In [1]: import numpy as np

In [2]: np.set_printoptions(suppress=True, linewidth=140)

In [3]: tidy = lambda a: np.round(a, 4) + 0

In [4]: A = np.array([[0, -4, 1], [7, 3, 8], [5, 1, 6], [6, 2, 7], [5, 1, 6]])

In [5]: A
Out[5]: 
array([[ 0, -4,  1],
       [ 7,  3,  8],
       [ 5,  1,  6],
       [ 6,  2,  7],
       [ 5,  1,  6]])

In [6]: C2 = A.T @ A

In [7]: np.linalg.matrix_rank(C2)
Out[7]: np.int64(2)

In [8]: C2
Out[8]: 
array([[135,  43, 158],
       [ 43,  31,  46],
       [158,  46, 186]])

In [9]: np.allclose(C2, C2.T)
Out[9]: True

In [10]: rk = np.linalg.matrix_rank(A)

In [11]: rk
Out[11]: np.int64(2)

In [12]: null = np.linalg.svd(A)[2][rk:].T

In [13]: [int(np.linalg.matrix_rank(np.delete(A, i, axis=0))) for i in range(5)]
Out[13]: [2, 2, 2, 2, 2]

In [14]: tidy(A @ null)
Out[14]: 
array([[0.],
       [0.],
       [0.],
       [0.],
       [0.]])

In [15]: tidy(null @ null.T)
Out[15]: 
array([[ 0.5952, -0.119 , -0.4762],
       [-0.119 ,  0.0238,  0.0952],
       [-0.4762,  0.0952,  0.381 ]])

In [16]: np.linalg.matrix_rank(A.T @ A), np.linalg.matrix_rank(A @ A.T)
Out[16]: (np.int64(2), np.int64(2))

In [17]: null.shape
Out[17]: (3, 1)

In [18]: [int(np.linalg.matrix_rank(A[:, :j + 1])) for j in range(3)]
Out[18]: [1, 2, 2]

In [19]: np.linalg.lstsq(A[:-1].T, A[-1])[2]
Out[19]: np.int32(2)

In [20]: np.argsort(-np.linalg.norm(A, axis=0).round(6), kind="stable")[:3]
Out[20]: array([2, 0, 1])

In [21]: tidy(np.linalg.norm(A, 2) / np.linalg.norm(A))
Out[21]: np.float64(0.9735)

In [22]: np.linalg.matrix_rank(A, rtol=0.1)
Out[22]: np.int64(2)

In [23]: other = A / np.sqrt((A ** 2).mean(axis=1, keepdims=True))

In [24]: tidy(other[2])
Out[24]: array([1.0999, 0.22  , 1.3198])

In [25]: np.linalg.matrix_rank(other) == np.linalg.matrix_rank(A)
Out[25]: np.True_

In [26]: A - A.mean(axis=1, keepdims=True)
Out[26]: 
array([[ 1., -3.,  2.],
       [ 1., -3.,  2.],
       [ 1., -3.,  2.],
       [ 1., -3.,  2.],
       [ 1., -3.,  2.]])
